In [1]: import numpy as np

In [2]: import numpy.linalg as la

In [3]: np.set_printoptions(precision=1, suppress=True, linewidth=100, sign=" ")

In [4]: rd = lambda a: np.round(a, 1) + 0

In [5]: F = np.load("sample15.npy")

In [6]: F
Out[6]: 
array([[  1. ,  -5.7,  -5.6,  -4.7,   1.3],
       [ -0.7,   4.3,   6.2,   4.7,   8.9],
       [  1.5,  12.4,  20.8,  24. ,   6.1],
       [  6.2,  13.9,  18.5,  15.2,   8.2],
       [  2.7,  19.9,  23.7,  24.4,  13.7],
       [  3.3,   1.2,   5.5,   5.1,   1.6],
       [ -0.8,  -4.6,  -0.9,  -0.1,   1.4],
       [ -1.5,   7.4,  16.2,  19.3,   5.4],
       [  9.3,  -1.9,  -2.3,  -3.3,  -2.4],
       [  5.2,   0.6,   1. ,   0.3,   2.2],
       [ -0.6,   0.9,  -2.2,   2. ,   7.3],
       [ 11.4,  -7.5,  -4.2,  -3.4, -10.7],
       [ -2.3,   9.3,  15.9,  21.9,   7.4],
       [  5.7, -12.7, -14.8, -18.9,  -3.7],
       [ -3. ,  -2.3,   5.8,   9.9,   0.5],
       [ -5.2,  -2.1,  -1.7,   0.4,   8.2],
       [ -1.4,  -5.7,  -7.9, -12.9,   7.3]])

In [7]: Z = F[[16, 5]].astype(float)

In [8]: for _ in range(4):
   ...:     labels = la.norm(F[:, None] - Z, axis=-1).argmin(axis=1)
   ...:     Z = np.array([F[labels == j].mean(axis=0) for j in range(2)])
   ...: 

In [9]: labels
Out[9]: array([ 0,  1,  1,  1,  1,  1,  0,  1,  0,  0,  0,  0,  1,  0,  1,  0,  0])

In [10]: rd(Z[1] - Z[0])
Out[10]: array([-2. , 12.6, 18.4, 20.1,  5.3])

In [11]: np.abs(Z[1] - Z[0]).argmax()
Out[11]: np.int64(3)

In [12]: d = la.norm(F[:, None] - F[None], axis=-1)

In [13]: la.matrix_rank(d ** 2)
Out[13]: np.int64(7)

In [14]: d.mean(axis=1).argmax()
Out[14]: np.int64(13)

In [15]: rd(d[9])
Out[15]: 
array([ 11.3,  11.8,  33.5,  27.2,  40.1,   6.9,   8.2,  26.3,   8.3,   0. ,   8.5,  17.6,  29.1,
        28.8,  13.9,  12.6,  19. ])

In [16]: rd(la.norm(F, axis=1))
Out[16]: 
array([  9.4,  12.6,  34.7,  29.5,  41.8,   8.4,   5. ,  26.9,  10.6,   5.8,   8. ,  18.2,  29.6,
        28. ,  12.1,  10.1,  17.8])

In [17]: rd(d[:5, :5])
Out[17]: 
array([[  0. ,  19.7,  43.3,  37.9,  50.2],
       [ 19.7,   0. ,  25.8,  20. ,  31.2],
       [ 43.3,  25.8,   0. ,  10.6,  11.1],
       [ 37.9,  20. ,  10.6,   0. ,  13.8],
       [ 50.2,  31.2,  11.1,  13.8,   0. ]])

In [18]: d[9].round(6).argsort(kind="stable")[:4]
Out[18]: array([ 9,  5,  6,  8])

In [19]: out = F / np.sqrt((F ** 2).mean(axis=1, keepdims=True))

In [20]: rd(out[5])
Out[20]: array([ 0.9,  0.3,  1.5,  1.4,  0.4])

In [21]: rd(la.norm(out, axis=1))
Out[21]: 
array([ 2.2,  2.2,  2.2,  2.2,  2.2,  2.2,  2.2,  2.2,  2.2,  2.2,  2.2,  2.2,  2.2,  2.2,  2.2,
        2.2,  2.2])

In [22]: vec = np.array([-6, -6, 2, 0, -9])

In [23]: a = np.maximum(F @ vec, 0)

In [24]: F * (a > 1e-9)[:, None]
Out[24]: 
array([[  1. ,  -5.7,  -5.6,  -4.7,   1.3],
       [ -0. ,   0. ,   0. ,   0. ,   0. ],
       [  0. ,   0. ,   0. ,   0. ,   0. ],
       [  0. ,   0. ,   0. ,   0. ,   0. ],
       [  0. ,   0. ,   0. ,   0. ,   0. ],
       [  0. ,   0. ,   0. ,   0. ,   0. ],
       [ -0.8,  -4.6,  -0.9,  -0.1,   1.4],
       [ -0. ,   0. ,   0. ,   0. ,   0. ],
       [  0. ,  -0. ,  -0. ,  -0. ,  -0. ],
       [  0. ,   0. ,   0. ,   0. ,   0. ],
       [ -0. ,   0. ,  -0. ,   0. ,   0. ],
       [ 11.4,  -7.5,  -4.2,  -3.4, -10.7],
       [ -0. ,   0. ,   0. ,   0. ,   0. ],
       [  5.7, -12.7, -14.8, -18.9,  -3.7],
       [ -3. ,  -2.3,   5.8,   9.9,   0.5],
       [ -0. ,  -0. ,  -0. ,   0. ,   0. ],
       [ -0. ,  -0. ,  -0. ,  -0. ,   0. ]])

In [25]: rd(a)
Out[25]: 
array([  5.3,   0. ,   0. ,   0. ,   0. ,   0. ,  18. ,   0. ,   0. ,   0. ,   0. ,  64.5,   0. ,
        45.7,  38.9,   0. ,   0. ])

In [26]: np.flatnonzero(a > 1e-9)
Out[26]: array([  0,   6,  11,  13,  14])

In [27]: rd(np.tanh(F @ vec))
Out[27]: array([ 1., -1., -1., -1., -1., -1.,  1., -1., -1., -1., -1.,  1., -1.,  1.,  1., -1., -1.])
